$ python3 -q
>>> import numpy as np
>>> import numpy.linalg as la
>>> np.set_printoptions(suppress=True, linewidth=140)
>>> F = np.load("x.npy")
>>> F.round(1) + 0
array([[-0.5,  0.5, -0.2,  0.7],
       [-0.3,  0.1,  1. ,  0. ],
       [-0.6, -0.8, -0.1,  0.1],
       [ 0.5, -0.4,  0.2,  0.7]])
>>> x = np.array([3, 2, 1, 0])
>>> y = F @ x
>>> y.round(1)
array([-0.7,  0.2, -3.5,  1. ])
>>> np.round(la.solve(F.T, F[2]), 1) + 0
array([0., 0., 1., 0.])
>>> np.round(la.solve(F, y), 1) + 0
array([3., 2., 1., 0.])
>>> np.round(np.poly(F), 1) + 0
array([ 1. , -0.1,  0. ,  0.1, -1. ])
>>> np.round(np.einsum("ii->", F), 1)
np.float64(0.1)
>>> round(la.det(F[::-1]), 1)
np.float64(-1.0)
>>> round(float(la.det(2 * F)), 1), round(float(la.det(F)), 1)
(-16.0, -1.0)
>>> round(float(la.det(F.T)), 1)
-1.0
>>> np.round(np.kron(np.eye(2, dtype=int), F), 1) + 0
array([[-0.5,  0.5, -0.2,  0.7,  0. ,  0. ,  0. ,  0. ],
       [-0.3,  0.1,  1. ,  0. ,  0. ,  0. ,  0. ,  0. ],
       [-0.6, -0.8, -0.1,  0.1,  0. ,  0. ,  0. ,  0. ],
       [ 0.5, -0.4,  0.2,  0.7,  0. ,  0. ,  0. ,  0. ],
       [ 0. ,  0. ,  0. ,  0. , -0.5,  0.5, -0.2,  0.7],
       [ 0. ,  0. ,  0. ,  0. , -0.3,  0.1,  1. ,  0. ],
       [ 0. ,  0. ,  0. ,  0. , -0.6, -0.8, -0.1,  0.1],
       [ 0. ,  0. ,  0. ,  0. ,  0.5, -0.4,  0.2,  0.7]])
>>> np.round(la.eigvals(F), 1)
array([-1. +0.j,  1. +0.j,  0.1+1.j,  0.1-1.j])
>>> Q = F.astype(float).copy()
>>> for j in range(4):
...     Q[:, j] -= Q[:, :j] @ (Q[:, :j].T @ Q[:, j])
...     Q[:, j] /= la.norm(Q[:, j])
... 
>>> np.round(Q.T @ Q, 1) + 0
array([[1., 0., 0., 0.],
       [0., 1., 0., 0.],
       [0., 0., 1., 0.],
       [0., 0., 0., 1.]])
>>> Q.round(1) + 0
array([[-0.5,  0.5, -0.2,  0.7],
       [-0.3,  0.1,  1. ,  0. ],
       [-0.6, -0.8, -0.1,  0.1],
       [ 0.5, -0.4,  0.2,  0.7]])
>>> x = np.array([1, 3, 0, 3])
>>> np.round(Q @ (2 * x), 1)
array([ 6.1, -0.1, -5.5,  2.8])
>>> np.round(Q @ np.ones(4), 1)
array([ 0.5,  0.7, -1.5,  1. ])
>>> np.round(Q @ x, 1)
array([ 3.1, -0.1, -2.8,  1.4])
>>> mat, _ = la.qr(np.array([[0.1, 0.5, 1.0, -1.7],
...     [-0.5, 0.7, -2.1, -0.3],
...     [-1.9, 0.3, -2.1, -0.4],
...     [0.1, -2.0, 1.8, 0.9]]))
>>> mat.round(1) + 0
array([[-0.1, -0.2, -0.8,  0.6],
       [ 0.3, -0.3,  0.6,  0.7],
       [ 1. ,  0.1, -0.2, -0.1],
       [-0.1,  0.9,  0. ,  0.4]])
>>> T = np.stack([mat, 5 * mat, mat[::-1]])
>>> np.round(np.einsum("bij,cij->bc", T, T), 1) + 0
array([[  4.,  20.,   0.],
       [ 20., 100.,   0.],
       [  0.,   0.,   4.]])
>>> np.round(la.norm(T, axis=(1, 2)), 1)
array([ 2., 10.,  2.])
>>> np.round(T.sum(axis=0), 1)
array([[-0.4, -0.6, -4.8,  3.7],
       [ 2.5, -1.5,  3.3,  4.2],
       [ 6. ,  0.4, -0.6, -0.1],
       [-0.4,  5.3, -0.9,  2.8]])
>>> (T @ mat.T).shape
(3, 4, 4)
>>> np.round(la.det(T), 1)
array([  -1., -625.,   -1.])
>>> x = np.array([1, 3, -3, 3])
>>> h1 = np.maximum(mat @ x, 0)
>>> np.round(mat * (h1 > 1e-9)[:, None], 1) + 0
array([[-0.1, -0.2, -0.8,  0.6],
       [ 0. ,  0. ,  0. ,  0. ],
       [ 1. ,  0.1, -0.2, -0.1],
       [-0.1,  0.9,  0. ,  0.4]])
>>> np.round(np.tanh(mat @ x), 1)
array([ 1. , -0.1,  0.9,  1. ])
>>> left, sig, Vh = la.svd(mat, full_matrices=False)
>>> np.round(left.T @ left, 1) + 0
array([[1., 0., 0., 0.],
       [0., 1., 0., 0.],
       [0., 0., 1., 0.],
       [0., 0., 0., 1.]])
>>> np.round(left.T @ mat @ Vh.T, 1) + 0
array([[1., 0., 0., 0.],
       [0., 1., 0., 0.],
       [0., 0., 1., 0.],
       [0., 0., 0., 1.]])
>>> sig.round(1)
array([1., 1., 1., 1.])
>>> round(float(np.sqrt((sig ** 2).sum())), 1), round(la.norm(mat), 1)
(2.0, np.float64(2.0))
>>> np.round(sig / sig[0], 1)
array([1., 1., 1., 1.])
>>> feats = np.array([[0, -2, -3, 0], [2, 0, 4, 0], [3, -4, 0, -3], [0, 0, 3, 0]])
>>> # skew, so no eigenvalue has a real part
>>> feats.reshape(2, -1)
array([[ 0, -2, -3,  0,  2,  0,  4,  0],
       [ 3, -4,  0, -3,  0,  0,  3,  0]])
>>> feats.ravel(order="F")
array([ 0,  2,  3,  0, -2,  0, -4,  0, -3,  4,  0,  3,  0,  0, -3,  0])
>>> T = feats.reshape(4, 2, -1)
>>> T.transpose(1, 0, 2)
array([[[ 0, -2],
        [ 2,  0],
        [ 3, -4],
        [ 0,  0]],

       [[-3,  0],
        [ 4,  0],
        [ 0, -3],
        [ 3,  0]]])
>>> T.sum(axis=1)
array([[-3, -2],
       [ 6,  0],
       [ 3, -7],
       [ 3,  0]])
>>> np.einsum("ihd,jhd->hij", T, T).shape
(2, 4, 4)
>>> x = np.array([0, -2, -1, 1])
>>> h1 = np.maximum(feats @ x, 0)
>>> np.maximum(feats @ (3 * x), 0)
array([21,  0, 15,  0])
>>> np.round(np.tanh(feats @ x), 1)
array([ 1., -1.,  1., -1.])
>>> h1
array([7, 0, 5, 0])
>>> feats * (h1 > 1e-9)[:, None]
array([[ 0, -2, -3,  0],
       [ 0,  0,  0,  0],
       [ 3, -4,  0, -3],
       [ 0,  0,  0,  0]])
>>> round(la.det(2 * feats), 1), round(float(la.det(feats)), 1)
(np.float64(576.0), 36.0)
>>> np.einsum("ii->", feats)
np.int64(0)
>>> np.kron(np.eye(2, dtype=int), feats)
array([[ 0, -2, -3,  0,  0,  0,  0,  0],
       [ 2,  0,  4,  0,  0,  0,  0,  0],
       [ 3, -4,  0, -3,  0,  0,  0,  0],
       [ 0,  0,  3,  0,  0,  0,  0,  0],
       [ 0,  0,  0,  0,  0, -2, -3,  0],
       [ 0,  0,  0,  0,  2,  0,  4,  0],
       [ 0,  0,  0,  0,  3, -4,  0, -3],
       [ 0,  0,  0,  0,  0,  0,  3,  0]])
>>> np.round(np.poly(feats), 1) + 0
array([ 1.,  0., 38.,  0., 36.])
>>> round(float(la.det(feats.T)), 1)
36.0
>>> W0 = np.array([[3.0, 1.0], [0.0, 3.0]])
>>> # triangular, det is the product of the diagonal
>>> A2 = np.array([[-1, 1, -1], [3, 0, 0]])
>>> W2 = np.kron(A2, F)
>>> W2.shape
(8, 12)
>>> round(float(la.norm(W2, 2)), 1), np.round(la.norm(A2, 2) * la.norm(F, 2), 1)
(3.2, np.float64(3.2))
>>> W2.round(1) + 0
array([[ 0.5, -0.5,  0.2, -0.7, -0.5,  0.5, -0.2,  0.7,  0.5, -0.5,  0.2, -0.7],
       [ 0.3, -0.1, -1. ,  0. , -0.3,  0.1,  1. ,  0. ,  0.3, -0.1, -1. ,  0. ],
       [ 0.6,  0.8,  0.1, -0.1, -0.6, -0.8, -0.1,  0.1,  0.6,  0.8,  0.1, -0.1],
       [-0.5,  0.4, -0.2, -0.7,  0.5, -0.4,  0.2,  0.7, -0.5,  0.4, -0.2, -0.7],
       [-1.5,  1.4, -0.6,  2.1,  0. ,  0. ,  0. ,  0. ,  0. ,  0. ,  0. ,  0. ],
       [-0.9,  0.2,  2.9,  0. ,  0. ,  0. ,  0. ,  0. ,  0. ,  0. ,  0. ,  0. ],
       [-1.8, -2.3, -0.4,  0.2,  0. ,  0. ,  0. ,  0. ,  0. ,  0. ,  0. ,  0. ],
       [ 1.6, -1.2,  0.6,  2.1,  0. ,  0. ,  0. ,  0. ,  0. ,  0. ,  0. ,  0. ]])
>>> round(la.det(2 * W0), 1), round(la.det(W0), 1)
(np.float64(36.0), np.float64(9.0))
>>> np.round(la.eigvals(W0), 1)
array([3., 3.])
>>> np.poly(W0)
array([ 1., -6.,  9.])
>>> np.round(la.det(W0[::-1]), 1)
np.float64(-9.0)
>>> np.round(la.det(W0.T), 1)
np.float64(9.0)
